>>> import numpy as np
>>> import numpy.linalg as la
>>> np.set_printoptions(precision=3, suppress=True, linewidth=200, sign=" ")
>>> u = np.array([3, 3, 0, 2])
>>> W0 = -2 * np.eye(4) + np.outer(u, u)
>>> print(W0)
[[ 7.  9.  0.  6.]
 [ 9.  7.  0.  6.]
 [ 0.  0. -2.  0.]
 [ 6.  6.  0.  2.]]
>>> theta = np.radians(60)
>>> r_ = np.eye(4)
>>> r_[3, 3] = r_[0, 0] = np.cos(theta)
>>> r_[3, 0], r_[0, 3] = -np.sin(theta), np.sin(theta)
>>> print(r_)
[[ 0.5    0.     0.     0.866]
 [ 0.     1.     0.     0.   ]
 [ 0.     0.     1.     0.   ]
 [-0.866  0.     0.     0.5  ]]
>>> other = W0 @ r_.T
>>> print(other)
[[ 8.696  9.     0.    -3.062]
 [ 9.696  7.     0.    -4.794]
 [ 0.     0.    -2.     0.   ]
 [ 4.732  6.     0.    -4.196]]
>>> print(la.svd(W0, compute_uv=False), la.svd(other, compute_uv=False))
[ 20.   2.   2.   2.] [ 20.   2.   2.   2.]
>>> print([round(float(la.det(W0[:i, :i])), 2) + 0 for i in range(1, 5)])
[7.0, -32.0, 64.0, -160.0]
>>> print(np.all(la.eigvalsh(W0) > 0))
False
>>> print(round(la.eigvalsh(W0).min(), 3))
-2.0
>>> t3 = np.stack([W0, 2 * W0, W0[::-1]])
>>> print(t3.shape)
(3, 4, 4)
>>> print(la.matrix_rank(t3.reshape(3, -1)))
2
>>> evals, V = la.eigh(W0)
>>> print(np.unique(evals.round(6) + 0, return_counts=True)[1])
[ 3  1]
>>> print(np.round(V @ np.diag(evals) @ V.T, 3) + 0)
[[ 7.  9.  0.  6.]
 [ 9.  7.  0.  6.]
 [ 0.  0. -2.  0.]
 [ 6.  6.  0.  2.]]
>>> print(evals)
[-2. -2. -2. 20.]
>>> print(evals.sum(), np.trace(W0))
14.0 14.0
>>> print(la.eigvalsh(W0 @ W0))
[   4.    4.    4.  400.]
>>> print(np.abs(V[:, -1]).round(6).argmax())
0
>>> Q = W0.astype(float).copy()
>>> for j in range(4):
...     Q[:, j] -= Q[:, :j] @ (Q[:, :j].T @ Q[:, j])
...     Q[:, j] /= la.norm(Q[:, j])
... 
>>> print(np.round(Q.T @ Q, 3) + 0)
[[ 1.  0.  0.  0.]
 [ 0.  1.  0.  0.]
 [ 0.  0.  1.  0.]
 [ 0.  0.  0.  1.]]
>>> print(np.round(Q.T @ W0, 3) + 0)
[[ 12.884  12.574   0.      8.382]
 [  0.      2.811   0.      0.926]
 [  0.      0.      2.      0.   ]
 [  0.      0.      0.      2.209]]
>>> print(Q)
[[ 0.543  0.771  0.     0.331]
 [ 0.699 -0.634  0.     0.331]
 [ 0.     0.    -1.     0.   ]
 [ 0.466  0.051  0.    -0.883]]
>>> arr = np.loadtxt("test11.csv", delimiter=",")
>>> print(arr)
[[-1.  3.  0.  0.]
 [-3.  3.  0.  0.]
 [ 0.  0. -1.  3.]
 [ 0.  0. -3.  3.]]
>>> # splits into 2 blocks
>>> x = np.array([1, 3, 3, 3])
>>> rhs = arr @ x
>>> coef, lr = np.zeros(4), 1 / la.norm(arr, 2) ** 2
>>> for i in range(300):
...     coef -= lr * arr.T @ (arr @ coef - rhs)
...     if i % 50 == 0: print(i, round(la.norm(arr @ coef - rhs), 3))
... 
0 5.419
50 0.402
100 0.03
150 0.002
200 0.0
250 0.0
>>> print(coef)
[ 1.  3.  3.  3.]
>>> print(round(float(la.cond(arr)), 3))
4.442
>>> other = arr / la.norm(arr, axis=1, keepdims=True)
>>> C2 = other @ other.T
>>> print((C2 - 2 * np.eye(4)).round(6).argmax(axis=1))
[ 1  0  3  2]
>>> print(np.argwhere(np.triu(np.abs(C2) > 0.95, 1)))
[]
>>> print((np.abs(C2) > 0.9).astype(int))
[[ 1  0  0  0]
 [ 0  1  0  0]
 [ 0  0  1  0]
 [ 0  0  0  1]]
>>> print(np.degrees(np.arccos(np.clip(C2[1, 3], -1, 1))))
90.0
>>> print(C2[1])
[ 0.894  1.     0.     0.   ]
>>> X = np.loadtxt("arr.csv", delimiter=",")
>>> print(X)
[[ 0.399  0.136 -0.457  0.113]
 [ 0.136  0.969  0.103 -0.026]
 [-0.457  0.103  0.653  0.086]
 [ 0.113 -0.026  0.086  0.979]]
>>> # equal to its transpose
>>> rng = np.random.default_rng(975470)
>>> labels = rng.permutation(4)
>>> print(labels)
[ 2  3  0  1]
>>> other = X[labels][:, labels]
>>> print(other)
[[ 0.653  0.086 -0.457  0.103]
 [ 0.086  0.979  0.113 -0.026]
 [-0.457  0.113  0.399  0.136]
 [ 0.103 -0.026  0.136  0.969]]
>>> print(np.allclose(other, X))
False
>>> print(np.diag(other))
[ 0.653  0.979  0.399  0.969]
>>> print(np.round(np.poly(X), 3) + 0)
[ 1. -3.  3. -1.  0.]
>>> print(np.round(la.eigvals(X).sum().real, 3))
3.0
>>> print(np.round(la.eigvals(X), 3) + 0)
[ 0.  1.  1.  1.]
>>> print(np.einsum("ij,ji->", X, X))
3.0
